$ python -q
>>> import numpy as np
>>> from numpy import linalg as LA
>>> np.set_printoptions(precision=2, suppress=True, linewidth=140, floatmode="fixed")
>>> K = np.array([[106, 23, 9, 60, 75, -4],
...     [23, 55, 25, -6, 63, -31],
...     [9, 25, 41, 23, 49, -16],
...     [60, -6, 23, 71, 41, 20],
...     [75, 63, 49, 41, 113, -38],
...     [-4, -31, -16, 20, -38, 45]])
>>> rk = LA.matrix_rank(K)
>>> rk
np.int64(4)
>>> null = LA.svd(K)[2][rk:].T
>>> np.round(K @ null, 2) + 0
array([[0.00, 0.00],
       [0.00, 0.00],
       [0.00, 0.00],
       [0.00, 0.00],
       [0.00, 0.00],
       [0.00, 0.00]])
>>> null.shape
(6, 2)
>>> LA.matrix_rank(K.T @ K), LA.matrix_rank(K @ K.T)
(np.int64(4), np.int64(4))
>>> [int(LA.matrix_rank(np.delete(K, i, axis=0))) for i in range(6)]
[4, 4, 4, 4, 4, 4]
>>> [int(LA.matrix_rank(K[:i])) for i in range(1, len(K) + 1)]
[1, 2, 3, 4, 4, 4]
>>> w, V = LA.eigh(K)
>>> np.round(V.T @ V, 2) + 0
array([[1.00, 0.00, 0.00, 0.00, 0.00, 0.00],
       [0.00, 1.00, 0.00, 0.00, 0.00, 0.00],
       [0.00, 0.00, 1.00, 0.00, 0.00, 0.00],
       [0.00, 0.00, 0.00, 1.00, 0.00, 0.00],
       [0.00, 0.00, 0.00, 0.00, 1.00, 0.00],
       [0.00, 0.00, 0.00, 0.00, 0.00, 1.00]])
>>> w.sum(), np.trace(K)
(np.float64(431.0), np.int64(431))
>>> np.round(V.T @ K @ V, 2) + 0
array([[  0.00,   0.00,   0.00,   0.00,   0.00,   0.00],
       [  0.00,   0.00,   0.00,   0.00,   0.00,   0.00],
       [  0.00,   0.00,  16.46,   0.00,   0.00,   0.00],
       [  0.00,   0.00,   0.00,  45.43,   0.00,   0.00],
       [  0.00,   0.00,   0.00,   0.00, 115.17,   0.00],
       [  0.00,   0.00,   0.00,   0.00,   0.00, 253.94]])
>>> LA.eigvalsh(K + -1 * np.eye(6))
array([ -1.00,  -1.00,  15.46,  44.43, 114.17, 252.94])
>>> w.round(2) + 0
array([  0.00,   0.00,  16.46,  45.43, 115.17, 253.94])
>>> np.abs(V[:, -1]).round(6).argmax()
np.int64(4)
>>> Y = np.array([[2, 1], [2, 0], [3, 1], [-2, 0], [0, -1], [-3, 3]])
>>> LA.matrix_rank(np.vstack([K, Y.T]))
np.int64(6)
>>> LA.matrix_rank(K @ Y)
np.int64(2)
>>> K @ Y
array([[ 177,   28],
       [ 336, -108],
       [ 193,  -47],
       [ -25,  102],
       [ 455, -103],
       [-293,  153]])
>>> Y.T @ K.T
array([[ 177,  336,  193,  -25,  455, -293],
       [  28, -108,  -47,  102, -103,  153]])
>>> np.einsum("ij->j", K)
array([269, 129, 131, 209, 303, -24])
>>> np.einsum("ij,ij->i", K, K)
array([21087,  9145,  5573, 11287, 27889,  5102])
>>> Y @ K
Traceback (most recent call last):
  File "<python-input-26>", line 1, in <module>
    Y @ K
    ~~^~~
ValueError: matmul: Input operand 1 has a mismatch in its core dimension 0, with gufunc signature (n?,k),(k,m?)->(n?,m?) (size 6 is different from 2)
>>> feats = np.load("a.npy")
>>> feats
array([[0.50, 0.00, 0.25, 0.00, 0.25, 0.00],
       [0.00, 0.33, 0.00, 0.33, 0.33, 0.00],
       [0.33, 0.00, 0.33, 0.00, 0.00, 0.33],
       [0.00, 0.00, 0.00, 1.00, 0.00, 0.00],
       [0.00, 0.50, 0.00, 0.00, 0.50, 0.00],
       [0.00, 0.00, 0.00, 0.00, 0.33, 0.67]])
>>> feats.sum(axis=1)
array([1.00, 1.00, 1.00, 1.00, 1.00, 1.00])
>>> pr = np.eye(6)[3]
>>> for _ in range(5):
...     pr = pr @ feats
...     print(pr.round(2))
... 
[0.00 0.00 0.00 1.00 0.00 0.00]
[0.00 0.00 0.00 1.00 0.00 0.00]
[0.00 0.00 0.00 1.00 0.00 0.00]
[0.00 0.00 0.00 1.00 0.00 0.00]
[0.00 0.00 0.00 1.00 0.00 0.00]
>>> Uu, s, Vh = LA.svd(feats)
>>> np.argmax(s[:-1] / (s[1:] + 1e-6)) + 1
np.int64(5)
>>> s.round(2) + 0
array([1.09, 0.96, 0.75, 0.62, 0.21, 0.00])
>>> Y = Uu[:, :5] @ np.diag(s[:5]) @ Vh[:5]
>>> round(LA.norm(feats - Y, 2), 2), np.round(s[5], 2)
(np.float64(0.0), np.float64(0.0))
>>> LA.matrix_rank(Y)
np.int64(5)
>>> LA.matrix_rank(feats, rtol=0.05)
np.int64(5)
>>> Y.round(2) + 0
array([[0.50, 0.00, 0.25, 0.00, 0.25, 0.00],
       [0.00, 0.33, 0.00, 0.33, 0.33, 0.00],
       [0.33, 0.00, 0.33, 0.00, 0.00, 0.33],
       [0.00, 0.00, 0.00, 1.00, 0.00, 0.00],
       [0.00, 0.50, 0.00, 0.00, 0.50, 0.00],
       [0.00, 0.00, 0.00, 0.00, 0.33, 0.67]])
>>> M = np.loadtxt("run17.csv", delimiter=",")
>>> M
array([[  1.20,  -0.60,  -0.80],
       [  0.40,   2.50,  -0.10],
       [  0.40,   0.50,  -1.10],
       [ -1.00,   0.30,   0.30],
       [  0.20,  -0.40,   0.50],
       [  0.00,   0.50,  -1.20],
       [  0.60,   0.00,  -2.60],
       [ -0.90,   0.30,  -1.70],
       [  0.00,  -0.30,   1.00],
       [  0.50,  -0.90,  -1.20],
       [ -1.00,   0.60,   0.30],
       [  1.10,  -0.30,  -0.30],
       [ -0.30,  -0.30,  -0.50],
       [  1.70,  -1.00,   1.80],
       [  0.70,  -1.60,  -0.90],
       [ -0.20,  -0.90,   0.20],
       [  0.70,  -0.30,  -0.20],
       [ -0.80,   0.40,   0.00],
       [  0.60,  -1.30,  -0.30],
       [ -1.30,   0.80,  -1.40],
       [ -0.70,   1.10,  -0.30],
       [ -0.50,  -0.50,   0.00],
       [ -0.10,   0.30,  -0.60],
       [  1.00,  -1.00,   0.10],
       [  0.40,  -0.10,   0.30],
       [ 11.00,  10.00, -15.00],
       [ -0.20,   0.90,   1.30]])
>>> W2 = M[[4, 10]].astype(float)
>>> for _ in range(6):
...     idx = LA.norm(M[:, None] - W2, axis=-1).argmin(axis=1)
...     W2 = np.array([M[idx == j].mean(axis=0) for j in range(2)])
... 
>>> idx
array([1, 1, 1, 1, 1, 1, 1, 1, 1, 1, 1, 1, 1, 1, 1, 1, 1, 1, 1, 1, 1, 1, 1, 1, 1, 0, 1])
>>> np.abs(W2[1] - W2[0]).argmax()
np.int64(2)
>>> W2[1] - W2[0]
array([-10.90, -10.05,  14.72])
>>> W2
array([[ 11.00,  10.00, -15.00],
       [  0.10,  -0.05,  -0.28]])
>>> theta = np.radians(72)
>>> R = np.eye(3)
>>> R[2, 2] = R[0, 0] = np.cos(theta)
>>> R[2, 0], R[0, 2] = -np.sin(theta), np.sin(theta)
>>> R
array([[ 0.31,  0.00,  0.95],
       [ 0.00,  1.00,  0.00],
       [-0.95,  0.00,  0.31]])
>>> Y = M @ R.T
>>> round(LA.det(R), 2), np.round(np.trace(R), 2)
(np.float64(1.0), np.float64(1.62))
>>> LA.svd(M, compute_uv=False), LA.svd(Y, compute_uv=False)
(array([21.51,  5.05,  4.10]), array([21.51,  5.05,  4.10]))
>>> P = M @ LA.solve(M.T @ M, M.T)
>>> LA.matrix_rank(np.eye(27) - P)
np.int64(24)
>>> np.allclose(P @ P, P)
True
>>> round(float(np.trace(P)), 2)
3.0
>>> J = np.array([[8, 0, 0, 0, 0, 0, 0],
...     [0, 4, 0, 0, 0, 0, 0],
...     [0, 0, 3, 0, 0, 0, 0],
...     [0, 0, 0, 5, 0, 0, 0],
...     [0, 0, 0, 0, 7, 0, 0],
...     [0, 0, 0, 0, 0, 0, 0],
...     [0, 0, 0, 0, 0, 0, 0]])
>>> J
array([[8, 0, 0, 0, 0, 0, 0],
       [0, 4, 0, 0, 0, 0, 0],
       [0, 0, 3, 0, 0, 0, 0],
       [0, 0, 0, 5, 0, 0, 0],
       [0, 0, 0, 0, 7, 0, 0],
       [0, 0, 0, 0, 0, 0, 0],
       [0, 0, 0, 0, 0, 0, 0]])
>>> np.round(LA.det(J), 2)
np.float64(0.0)
>>> np.trace(J)
np.int64(27)
>>> LA.matrix_power(J, 4)
array([[4096,    0,    0,    0,    0,    0,    0],
       [   0,  256,    0,    0,    0,    0,    0],
       [   0,    0,   81,    0,    0,    0,    0],
       [   0,    0,    0,  625,    0,    0,    0],
       [   0,    0,    0,    0, 2401,    0,    0],
       [   0,    0,    0,    0,    0,    0,    0],
       [   0,    0,    0,    0,    0,    0,    0]])
>>> np.allclose(J @ J.T, J.T @ J)
True
>>> A = np.array([[5, 0, -1, -1, 6, 1, 1],
...     [2, -3, -4, -4, 3, -2, -2],
...     [5, 0, -1, -1, 6, 1, 1],
...     [5, 0, -1, -1, 6, 1, 1],
...     [7, 2, 1, 1, 8, 3, 3],
...     [4, -1, -2, -2, 5, 0, 0],
...     [5, 0, -1, -1, 6, 1, 1]])
>>> A
array([[ 5,  0, -1, -1,  6,  1,  1],
       [ 2, -3, -4, -4,  3, -2, -2],
       [ 5,  0, -1, -1,  6,  1,  1],
       [ 5,  0, -1, -1,  6,  1,  1],
       [ 7,  2,  1,  1,  8,  3,  3],
       [ 4, -1, -2, -2,  5,  0,  0],
       [ 5,  0, -1, -1,  6,  1,  1]])
>>> np.allclose(J[:-1].T @ LA.lstsq(J[:-1].T, J[-1])[0], J[-1])
True
>>> LA.lstsq(J[:-1].T, J[-1])[2]
np.int32(5)
>>> round(np.trace(LA.pinv(J) @ J), 2)
np.float64(5.0)
>>> LA.lstsq(A[:-1].T, A[-1])[2]
np.int32(2)
>>> np.allclose(A[:-1].T @ LA.lstsq(A[:-1].T, A[-1])[0], A[-1])
True
>>> Uu, s, Vh = LA.svd(A)
>>> V = Vh[:(s > 1e-8).sum()]
>>> rng = np.random.default_rng(581023)
>>> vec = A[3] + -3 * A[2] + rng.integers(2) * np.eye(7)[5]
>>> vec
array([-10.00,   0.00,   2.00,   2.00, -12.00,  -1.00,  -2.00])
>>> np.allclose(V.T @ V @ vec, vec)
False
>>> np.round(V.T @ V, 2) + 0
array([[ 0.39,  0.03, -0.04, -0.04,  0.46,  0.10,  0.10],
       [ 0.03,  0.19,  0.23,  0.23,  0.00,  0.16,  0.16],
       [-0.04,  0.23,  0.28,  0.28, -0.10,  0.17,  0.17],
       [-0.04,  0.23,  0.28,  0.28, -0.10,  0.17,  0.17],
       [ 0.46,  0.00, -0.10, -0.10,  0.55,  0.09,  0.09],
       [ 0.10,  0.16,  0.17,  0.17,  0.09,  0.15,  0.15],
       [ 0.10,  0.16,  0.17,  0.17,  0.09,  0.15,  0.15]])
>>> round(float(LA.norm(vec - V.T @ V @ vec)), 2)
0.92
>>> np.diag(V.T @ V)
array([0.39, 0.19, 0.28, 0.28, 0.55, 0.15, 0.15])
>>> W = np.array([[2, 3, 1, 0],
...     [-3, 1, 2, -2],
...     [-2, -3, 1, -1],
...     [2, 3, 0, 0],
...     [-2, -2, 2, -2],
...     [1, -2, 3, 3],
...     [-1, 0, 0, -3]])
>>> beta = np.array([2, -2, 2, 1])
>>> H = np.maximum(A @ W + beta, 0)
>>> LA.matrix_rank(H)
np.int64(3)
>>> H
array([[ 0,  0, 21,  0],
       [ 9,  0,  0,  5],
       [ 0,  0, 21,  0],
       [ 0,  0, 21,  0],
       [ 0,  0, 39,  0],
       [ 3,  0, 12,  0],
       [ 0,  0, 21,  0]])
>>> (H > 0).mean(axis=0)
array([0.29, 0.00, 0.86, 0.14])
>>> W2 = np.array([[-6, 5, -6], [9, -8, 2], [-5, -8, -5], [6, -5, 5]])
>>> H @ W2
array([[-105, -168, -105],
       [ -24,   20,  -29],
       [-105, -168, -105],
       [-105, -168, -105],
       [-195, -312, -195],
       [ -78,  -81,  -78],
       [-105, -168, -105]])
>>> W @ W2
array([[ 10, -22, -11],
       [  5, -29,   0],
       [-26,  11,  -4],
       [ 15, -14,  -6],
       [-28,   0, -12],
       [-21, -18, -10],
       [-12,  10,  -9]])
>>> Y = A / LA.norm(A, axis=1, keepdims=True)
>>> G = Y @ Y.T
>>> np.round(np.degrees(np.arccos(np.clip(G[1, 3], -1, 1))), 2)
np.float64(59.73)
>>> (np.abs(G) > 0.9).astype(int)
array([[1, 0, 1, 1, 1, 1, 1],
       [0, 1, 0, 0, 0, 0, 0],
       [1, 0, 1, 1, 1, 1, 1],
       [1, 0, 1, 1, 1, 1, 1],
       [1, 0, 1, 1, 1, 0, 1],
       [1, 0, 1, 1, 0, 1, 1],
       [1, 0, 1, 1, 1, 1, 1]])
>>> np.argwhere(np.triu(np.abs(G) > 0.95, 1))
array([[0, 2],
       [0, 3],
       [0, 6],
       [2, 3],
       [2, 6],
       [3, 6]])
>>> G
array([[1.00, 0.50, 1.00, 1.00, 0.92, 0.95, 1.00],
       [0.50, 1.00, 0.50, 0.50, 0.13, 0.75, 0.50],
       [1.00, 0.50, 1.00, 1.00, 0.92, 0.95, 1.00],
       [1.00, 0.50, 1.00, 1.00, 0.92, 0.95, 1.00],
       [0.92, 0.13, 0.92, 0.92, 1.00, 0.75, 0.92],
       [0.95, 0.75, 0.95, 0.95, 0.75, 1.00, 0.95],
       [1.00, 0.50, 1.00, 1.00, 0.92, 0.95, 1.00]])
>>> mat = np.load("sample9.npy")
>>> mat
array([[-9, -4, -6, -3],
       [ 0, -3, -7, -7],
       [ 0,  0,  0,  0],
       [ 0,  0,  0, -4]])
>>> blk = np.stack([mat, -2 * mat, mat[::-1]])
>>> (blk @ mat.T).shape
(3, 4, 4)
>>> LA.det(blk)
array([0.00, 0.00, 0.00])
>>> np.einsum("bij,cij->bc", blk, blk)
array([[ 265, -530,   24],
       [-530, 1060,  -48],
       [  24,  -48,  265]])
>>> theta = np.radians(135)
>>> R = np.eye(4)
>>> R[0, 0] = R[3, 3] = np.cos(theta)
>>> R[0, 3], R[3, 0] = -np.sin(theta), np.sin(theta)
>>> R
array([[-0.71,  0.00,  0.00, -0.71],
       [ 0.00,  1.00,  0.00,  0.00],
       [ 0.00,  0.00,  1.00,  0.00],
       [ 0.71,  0.00,  0.00, -0.71]])
>>> Y = mat @ R.T
>>> LA.svd(mat, compute_uv=False), LA.svd(Y, compute_uv=False)
(array([14.33,  7.25,  2.67,  0.00]), array([14.33,  7.25,  2.67,  0.00]))
>>> np.abs(Y - mat).max(axis=0)
array([17.49,  0.00,  0.00, 11.95])
>>> np.allclose(mat @ mat.T, Y @ Y.T)
True
